% ipython --no-banner

In [1]: import numpy as np

In [2]: import numpy.linalg as la

In [3]: np.set_printoptions(suppress=True, linewidth=140)

In [4]: basis = 10 * np.array([[1.2, 1.7, 0.3], [-1.2, -0.8, 0.7]])

In [5]: rng = np.random.default_rng(5888)

In [6]: z = rng.integers(0, 2, 21)

In [7]: mat = basis[z] + rng.normal(size=(21, 3))

In [8]: mat.round(3)
Out[8]: 
array([[-11.621,  -9.34 ,   9.831],
       [ 11.997,  17.742,   3.374],
       [ 10.437,  15.298,   3.747],
       [ 11.827,  16.563,   2.766],
       [ 12.255,  17.158,   3.362],
       [-12.043,  -8.812,   7.779],
       [-11.213,  -6.371,   6.375],
       [ 11.073,  17.586,   1.599],
       [-12.224,  -7.871,   5.888],
       [ 11.426,  17.451,   3.711],
       [ 11.279,  16.843,   2.734],
       [-11.218,  -9.09 ,   6.455],
       [-12.581,  -9.488,   5.914],
       [ 11.793,  17.004,   2.293],
       [-13.063,  -7.971,   6.221],
       [ 12.38 ,  15.457,   3.087],
       [-13.222,  -8.613,   7.583],
       [ 11.221,  16.437,   3.243],
       [ 10.12 ,  15.801,   3.338],
       [-12.992,  -9.046,   7.64 ],
       [-13.752,  -9.492,   8.369]])

In [9]: z = rng.permutation(3)

In [10]: A2 = mat[:, z] * rng.choice([-1, 1], 3)

In [11]: A2.round(3)
Out[11]: 
array([[ 11.621,   9.831,  -9.34 ],
       [-11.997,   3.374,  17.742],
       [-10.437,   3.747,  15.298],
       [-11.827,   2.766,  16.563],
       [-12.255,   3.362,  17.158],
       [ 12.043,   7.779,  -8.812],
       [ 11.213,   6.375,  -6.371],
       [-11.073,   1.599,  17.586],
       [ 12.224,   5.888,  -7.871],
       [-11.426,   3.711,  17.451],
       [-11.279,   2.734,  16.843],
       [ 11.218,   6.455,  -9.09 ],
       [ 12.581,   5.914,  -9.488],
       [-11.793,   2.293,  17.004],
       [ 13.063,   6.221,  -7.971],
       [-12.38 ,   3.087,  15.457],
       [ 13.222,   7.583,  -8.613],
       [-11.221,   3.243,  16.437],
       [-10.12 ,   3.338,  15.801],
       [ 12.992,   7.64 ,  -9.046],
       [ 13.752,   8.369,  -9.492]])

In [12]: left, _, Vh = la.svd(mat.T @ A2)

In [13]: z
Out[13]: array([0, 2, 1])

In [14]: basis = mat[[14, 11]].astype(float)

In [15]: for _ in range(5):
    ...:     z = la.norm(mat[:, None] - basis, axis=-1).argmin(axis=1)
    ...:     basis = np.array([mat[z == j].mean(axis=0) for j in range(2)])
    ...: 

In [16]: z
Out[16]: array([0, 1, 1, 1, 1, 0, 0, 1, 0, 1, 1, 0, 0, 1, 0, 1, 0, 1, 1, 0, 0])

In [17]: basis.round(3)
Out[17]: 
array([[-12.393,  -8.609,   7.206],
       [ 11.437,  16.667,   3.023]])

In [18]: np.abs(basis[1] - basis[0]).argmax()
Out[18]: np.int64(1)

In [19]: x0 = np.array([1, 5, 0])

In [20]: y = mat @ x0

In [21]: coef, lr = np.zeros(3), 1 / la.norm(mat, 2) ** 2

In [22]: for i in range(150):
    ...:     coef -= lr * mat.T @ (mat @ coef - y)
    ...:     if i % 50 == 0: print(i, round(la.norm(mat @ coef - y), 3))
    ...: 
0 38.447
50 7.003
100 6.303

In [23]: np.round(la.cond(mat), 3)
Out[23]: np.float64(21.812)

In [24]: Xs = mat - mat.mean(axis=0)

In [25]: vecs = la.svd(Xs)[2][:2]

In [26]: A2 = Xs - Xs @ vecs.T @ vecs

In [27]: print(np.round((Xs @ vecs.T).std(axis=0), 3))
[17.503  0.937]

In [28]: np.round(np.diag(vecs.T @ vecs), 3)
Out[28]: array([0.571, 0.546, 0.883])

In [29]: np.round(np.cov(Xs @ vecs.T, rowvar=False), 3) + 0
Out[29]: 
array([[321.658,   0.   ],
       [  0.   ,   0.922]])

In [30]: z = mat[:, 1] > np.median(mat[:, 1])

In [31]: f = mat[z].mean(axis=0) - mat[~z].mean(axis=0)

In [32]: print(np.argsort(-np.abs(f).round(6), kind="stable"))
[1 0 2]

In [33]: z.astype(int)
Out[33]: array([0, 1, 0, 1, 1, 0, 0, 1, 0, 1, 1, 0, 0, 1, 0, 1, 0, 1, 1, 0, 0])

In [34]: K = np.triu(rng.random((4, 4)) < 0.6, 1).astype(int)

In [35]: K = K + K.T

In [36]: print(K)
[[0 1 0 0]
 [1 0 0 0]
 [0 0 0 1]
 [0 0 1 0]]

In [37]: evals, vecs = la.eigvalsh(K)
Traceback (most recent call last):
  Cell In[37], line 1
    evals, vecs = la.eigvalsh(K)
ValueError: too many values to unpack (expected 2)


In [38]: evals, vecs = la.eigh(K)

In [39]: print(np.round(vecs.T @ K @ vecs, 3) + 0)
[[-1.  0.  0.  0.]
 [ 0. -1.  0.  0.]
 [ 0.  0.  1.  0.]
 [ 0.  0.  0.  1.]]

In [40]: np.round(vecs @ np.diag(evals) @ vecs.T, 3) + 0
Out[40]: 
array([[0., 1., 0., 0.],
       [1., 0., 0., 0.],
       [0., 0., 0., 1.],
       [0., 0., 1., 0.]])

In [41]: np.unique(evals.round(6) + 0, return_counts=True)[1]
Out[41]: array([2, 2])

In [42]: np.round(la.svd(K, compute_uv=False), 3)
Out[42]: array([1., 1., 1., 1.])

In [43]: np.round(la.eigvalsh(K @ K), 3)
Out[43]: array([1., 1., 1., 1.])

In [44]: np.round(vecs.T @ vecs, 3) + 0
Out[44]: 
array([[1., 0., 0., 0.],
       [0., 1., 0., 0.],
       [0., 0., 1., 0.],
       [0., 0., 0., 1.]])

In [45]: (evals > 1e-8).sum(), (evals < -1e-8).sum()
Out[45]: (np.int64(2), np.int64(2))

In [46]: np.all(la.eigvalsh(K) > 0)
Out[46]: np.False_

In [47]: f = np.array([1, -2, 0, 3])

In [48]: A2 = K + np.outer(f, np.eye(4)[3])

In [49]: la.matrix_rank(A2 - K)
Out[49]: np.int64(1)

In [50]: print(A2)
[[ 0.  1.  0.  1.]
 [ 1.  0.  0. -2.]
 [ 0.  0.  0.  1.]
 [ 0.  0.  1.  3.]]

In [51]: la.matrix_rank(la.inv(A2) - la.inv(K), tol=1e-8)
Out[51]: np.int64(1)

In [52]: W0 = np.load("case9.npy")

In [53]: W0
Out[53]: 
array([[-7.9, -7. , -7. ],
       [ 6. ,  2.1,  6. ],
       [-8. , -7. , -6.9]])

In [54]: left, sv, Vh = la.svd(W0)

In [55]: sv.round(3)
Out[55]: array([19.751,  2.705,  0.099])

In [56]: np.argmax(sv[:-1] / (sv[1:] + 1e-6)) + 1
Out[56]: np.int64(2)

In [57]: A2 = left[:, :2] @ np.diag(sv[:2]) @ Vh[:2]

In [58]: np.round(np.abs(W0 - A2).max(), 3)
Out[58]: np.float64(0.051)

In [59]: print(la.matrix_rank(W0, rtol=0.05))
2

In [60]: round(la.norm(W0 - A2) / la.norm(W0), 3)
Out[60]: np.float64(0.005)

In [61]: la.matrix_rank(A2)
Out[61]: np.int64(2)

In [62]: print(np.round(la.norm(K, axis=0), 3))
[1. 1. 1. 1.]

In [63]: K.T @ K
Out[63]: 
array([[1, 0, 0, 0],
       [0, 1, 0, 0],
       [0, 0, 1, 0],
       [0, 0, 0, 1]])

In [64]: np.round(la.svd(K, compute_uv=False), 3)
Out[64]: array([1., 1., 1., 1.])

In [65]: x0 = np.array([2, 0, 0])

In [66]: y = mat @ x0

In [67]: np.round(la.lstsq(mat, y)[0], 3) + 0
Out[67]: array([2., 0., 0.])

In [68]: try:
    ...:     la.solve(mat, y)
    ...: except la.LinAlgError as e:
    ...:     print(e)
    ...: 
Last 2 dimensions of the array must be square

In [69]: np.round(la.solve(mat.T @ mat, mat.T @ y), 3) + 0
Out[69]: array([2., 0., 0.])

In [70]: y = y + 0.02 * rng.normal(size=21)

In [71]: print(y.round(3))
[-23.228  24.011  20.871  23.632  24.517 -24.089 -22.427  22.14  -24.456  22.847  22.594 -22.432 -25.166  23.589 -26.155  24.742 -26.478
  22.459  20.208 -25.992 -27.507]

In [72]: coef, *_ = la.lstsq(mat, y)

In [73]: coef.round(3)
Out[73]: array([ 2.004, -0.003,  0.002])

In [74]: print(np.round(la.norm(y - mat @ coef), 3))
0.073

In [75]: round(float(la.norm(W0, 2)), 3)
Out[75]: 19.751

In [76]: print(round(la.norm(W0[0] - W0[2]), 3))
0.141

In [77]: round(la.norm(W0, "nuc"), 3)
Out[77]: np.float64(22.555)

In [78]: la.norm(W0, axis=1).argmax()
Out[78]: np.int64(2)

In [79]: round(la.norm(W0[0], 1), 3), round(float(la.norm(W0[0], np.inf)), 3)
Out[79]: (np.float64(21.9), 7.9)

In [80]: np.round(la.norm(W0, axis=1), 3)
Out[80]: array([12.665,  8.741, 12.673])

In [81]: np.round(la.norm(W0, axis=0), 3)
Out[81]: array([12.744, 10.12 , 11.516])

In [82]: W0[0] @ W0[2]
Out[82]: np.float64(160.5)

In [83]: feats = np.loadtxt("mat.csv", delimiter=",")

In [84]: feats
Out[84]: 
array([[-1.991, -0.076, -0.038],
       [ 1.03 ,  0.096, -0.053],
       [ 3.721,  0.02 , -0.062],
       [-3.033, -0.013,  0.045],
       [ 0.351, -0.046,  0.097],
       [-1.669,  0.063,  0.177],
       [-1.941,  0.022, -0.083],
       [ 0.636,  0.051,  0.093],
       [-1.47 , -0.048,  0.134],
       [-1.817,  0.045,  0.154],
       [ 0.362, -0.025, -0.084],
       [ 0.681, -0.101,  0.175],
       [-1.936,  0.013,  0.063]])

In [85]: Xs = feats - feats.mean(axis=0)

In [86]: vecs = la.svd(Xs)[2][:1]

In [87]: A2 = Xs - Xs @ vecs.T @ vecs

In [88]: print(np.round(A2.std(axis=0), 3))
[0.001 0.055 0.093]

In [89]: print(round(la.norm(A2) / la.norm(Xs), 3))
0.061

In [90]: print(la.norm(A2, axis=1).round(6).argmax())
11

In [91]: left, sv, Vh = la.svd(feats)

In [92]: np.argmax(sv[:-1] / (sv[1:] + 1e-6)) + 1
Out[92]: np.int64(1)

In [93]: A2 = left[:, :1] @ np.diag(sv[:1]) @ Vh[:1]

In [94]: np.round(la.norm(feats - A2) / la.norm(feats), 3)
Out[94]: np.float64(0.062)

In [95]: x0 = np.array([-1, -1, 2])

In [96]: y = feats @ x0

In [97]: print(np.round(la.pinv(feats) @ feats, 3) + 0)
[[1. 0. 0.]
 [0. 1. 0.]
 [0. 0. 1.]]

In [98]: np.round(la.lstsq(feats, y)[0], 3)
Out[98]: array([-1., -1.,  2.])

In [99]: y.round(3)
Out[99]: array([ 1.991, -1.232, -3.865,  3.136, -0.111,  1.96 ,  1.753, -0.501,  1.786,  2.08 , -0.505, -0.23 ,  2.049])

In [100]: y = y + 0.3 * rng.normal(size=13)

In [101]: y.round(3)
Out[101]: array([ 2.37 , -0.995, -3.977,  3.18 , -0.21 ,  1.548,  1.726, -1.228,  1.238,  2.125, -0.351, -0.55 ,  1.752])

In [102]: coef, *_ = la.lstsq(feats, y)

In [103]: [round(float(la.norm(la.solve(feats.T @ feats + lam * np.eye(3), feats.T @ y))), 2) for lam in (0, 1, 10, 100)]
Out[103]: [2.11, 1.02, 0.85, 0.32]

In [104]: print(coef.round(3))
[-1.039 -1.783 -0.419]

In [105]: np.round(feats.T @ (y - feats @ coef), 3) + 0
Out[105]: array([0., 0., 0.])

In [106]: z = feats[:, 2] > np.median(feats[:, 2])

In [107]: f = feats[z].mean(axis=0) - feats[~z].mean(axis=0)

In [108]: print(np.round((((feats - feats.mean(axis=0)) @ f > 0) == z).mean(), 3))
0.769

In [109]: z.astype(int)
Out[109]: array([0, 0, 0, 0, 1, 1, 0, 1, 1, 1, 0, 1, 0])

In [110]: A2 = np.c_[feats[:, :1] @ np.array([[2]]), np.array([8, 1, 4, 1, 7, 3, 4, 4, 7, 3, 7, 4, 8])]

In [111]: A2
Out[111]: 
array([[-3.982,  8.   ],
       [ 2.06 ,  1.   ],
       [ 7.442,  4.   ],
       [-6.066,  1.   ],
       [ 0.702,  7.   ],
       [-3.338,  3.   ],
       [-3.882,  4.   ],
       [ 1.272,  4.   ],
       [-2.94 ,  7.   ],
       [-3.634,  3.   ],
       [ 0.724,  7.   ],
       [ 1.362,  4.   ],
       [-3.872,  8.   ]])

In [112]: np.round(la.lstsq(feats, A2[:, 0])[0], 3) + 0
Out[112]: array([2., 0., 0.])

In [113]: la.matrix_rank(np.c_[feats, A2])
Out[113]: np.int64(4)

In [114]: np.round(la.norm(A2 - feats @ la.lstsq(feats, A2)[0], axis=0), 3) + 0
Out[114]: array([ 0.   , 16.862])
